$ ipython --no-banner

In [1]: import numpy as np

In [2]: import numpy.linalg as la

In [3]: np.set_printoptions(precision=2, suppress=True, linewidth=100, sign=" ")

In [4]: K = np.loadtxt("block16.csv", delimiter=",")

In [5]: print(K)
[[  4.   4.   4.   4.   4.   4.]
 [  4.   8.   8.   8.   8.   8.]
 [  4.   8.  12.  12.  12.  12.]
 [  4.   8.  12.  16.  16.  16.]
 [  4.   8.  12.  16.  20.  20.]
 [  4.   8.  12.  16.  20.  24.]]

In [6]: x = np.array([-2, -1, 1, -2, -2, -2])

In [7]: a = np.maximum(K @ x, 0)

In [8]: np.maximum(K @ x, 0) - np.maximum(-K @ x, 0)
Out[8]: array([ -32.,  -56.,  -76., -100., -116., -124.])

In [9]: np.maximum(K @ (3 * x), 0)
Out[9]: array([ 0.,  0.,  0.,  0.,  0.,  0.])

In [10]: np.flatnonzero(a > 1e-9)
Out[10]: array([], dtype=int64)

In [11]: np.tanh(K @ x)
Out[11]: array([-1., -1., -1., -1., -1., -1.])

In [12]: Lm = la.cholesky(K)

In [13]: print(la.eigvalsh(K).min() > 0)
True

In [14]: print(Lm)
[[ 2.  0.  0.  0.  0.  0.]
 [ 2.  2.  0.  0.  0.  0.]
 [ 2.  2.  2.  0.  0.  0.]
 [ 2.  2.  2.  2.  0.  0.]
 [ 2.  2.  2.  2.  2.  0.]
 [ 2.  2.  2.  2.  2.  2.]]

In [15]: np.diag(Lm) ** 2
Out[15]: array([ 4.,  4.,  4.,  4.,  4.,  4.])

In [16]: x = np.array([2, 0, 3, 3, 1, 3])

In [17]: target = K @ x

In [18]: b, lr = np.zeros(6), 1 / la.norm(K, 2) ** 2

In [19]: for i in range(8):
    ...:     b -= lr * K.T @ (K @ b - target)
    ...:     if i % 2 == 0: print(i, round(la.norm(K @ b - target), 2))
    ...: 
0 6.44
2 6.32
4 6.21
6 6.09

In [20]: b
Out[20]: array([ 0.68,  1.3 ,  1.84,  2.25,  2.52,  2.67])

In [21]: ev, evecs = la.eigh(K)

In [22]: print(evecs @ np.diag(ev) @ evecs.T)
[[  4.   4.   4.   4.   4.   4.]
 [  4.   8.   8.   8.   8.   8.]
 [  4.   8.  12.  12.  12.  12.]
 [  4.   8.  12.  16.  16.  16.]
 [  4.   8.  12.  16.  20.  20.]
 [  4.   8.  12.  16.  20.  24.]]

In [23]: np.unique(ev.round(6) + 0, return_counts=True)[1]
Out[23]: array([ 1,  1,  1,  1,  1,  1])

In [24]: ev
Out[24]: array([  1.06,   1.28,   1.78,   3.1 ,   7.95,  68.83])

In [25]: print((ev > 1e-8).sum(), (ev < -1e-8).sum())
6 0

In [26]: la.eigvalsh(K @ K)
Out[26]: array([    1.13,     1.63,     3.19,     9.6 ,    63.24,  4737.21])

In [27]: Uu, sigma, Vh = la.svd(K, full_matrices=False)

In [28]: np.abs(Vh[0])
Out[28]: array([ 0.13,  0.26,  0.37,  0.46,  0.52,  0.55])

In [29]: np.allclose(Uu * sigma @ Vh, K)
Out[29]: True

In [30]: print(np.round(Vh @ Vh.T, 2) + 0)
[[ 1.  0.  0.  0.  0.  0.]
 [ 0.  1.  0.  0.  0.  0.]
 [ 0.  0.  1.  0.  0.  0.]
 [ 0.  0.  0.  1.  0.  0.]
 [ 0.  0.  0.  0.  1.  0.]
 [ 0.  0.  0.  0.  0.  1.]]

In [31]: print(Uu.shape, sigma.shape, Vh.shape)
(6, 6) (6,) (6, 6)

In [32]: print(np.abs(Uu[:, 0]).round(6).argmax())
5

In [33]: print(sigma / sigma[0])
[ 1.    0.12  0.05  0.03  0.02  0.02]

In [34]: F = np.loadtxt("a.csv", delimiter=",")

In [35]: F
Out[35]: 
array([[ 3.,  0.,  0.,  0.,  0.,  0.,  0.,  0.,  0.,  0.,  0.,  0.,  0.],
       [ 0.,  3.,  0.,  0.,  0.,  0.,  0.,  0.,  0.,  0.,  0.,  0.,  0.],
       [ 0.,  0.,  0.,  0.,  0.,  0.,  0.,  0.,  0.,  0.,  0.,  0.,  0.],
       [ 0.,  0.,  0.,  2.,  0.,  0.,  0.,  0.,  0.,  0.,  0.,  0.,  0.],
       [ 0.,  0.,  0.,  0.,  3.,  0.,  0.,  0.,  0.,  0.,  0.,  0.,  0.],
       [ 0.,  0.,  0.,  0.,  0.,  0.,  0.,  0.,  0.,  0.,  0.,  0.,  0.],
       [ 0.,  0.,  0.,  0.,  0.,  0.,  0.,  0.,  0.,  0.,  0.,  0.,  0.],
       [ 0.,  0.,  0.,  0.,  0.,  0.,  0.,  2.,  0.,  0.,  0.,  0.,  0.],
       [ 0.,  0.,  0.,  0.,  0.,  0.,  0.,  0.,  2.,  0.,  0.,  0.,  0.],
       [ 0.,  0.,  0.,  0.,  0.,  0.,  0.,  0.,  0.,  2.,  0.,  0.,  0.],
       [ 0.,  0.,  0.,  0.,  0.,  0.,  0.,  0.,  0.,  0.,  0.,  0.,  0.],
       [ 0.,  0.,  0.,  0.,  0.,  0.,  0.,  0.,  0.,  0.,  0.,  1.,  0.],
       [ 0.,  0.,  0.,  0.,  0.,  0.,  0.,  0.,  0.,  0.,  0.,  0.,  0.]])

In [36]: Uu, sigma, Vh = la.svd(F)

In [37]: np.argmax(sigma[:-1] / (sigma[1:] + 1e-6)) + 1
Out[37]: np.int64(8)

In [38]: print(sigma)
[ 3.  3.  3.  2.  2.  2.  2.  1.  0.  0.  0.  0.  0.]

In [39]: other = Uu[:, :8] @ np.diag(sigma[:8]) @ Vh[:8]

In [40]: round(la.norm(F - other) / la.norm(F), 2)
Out[40]: np.float64(0.0)

In [41]: la.matrix_rank(other)
Out[41]: np.int64(8)
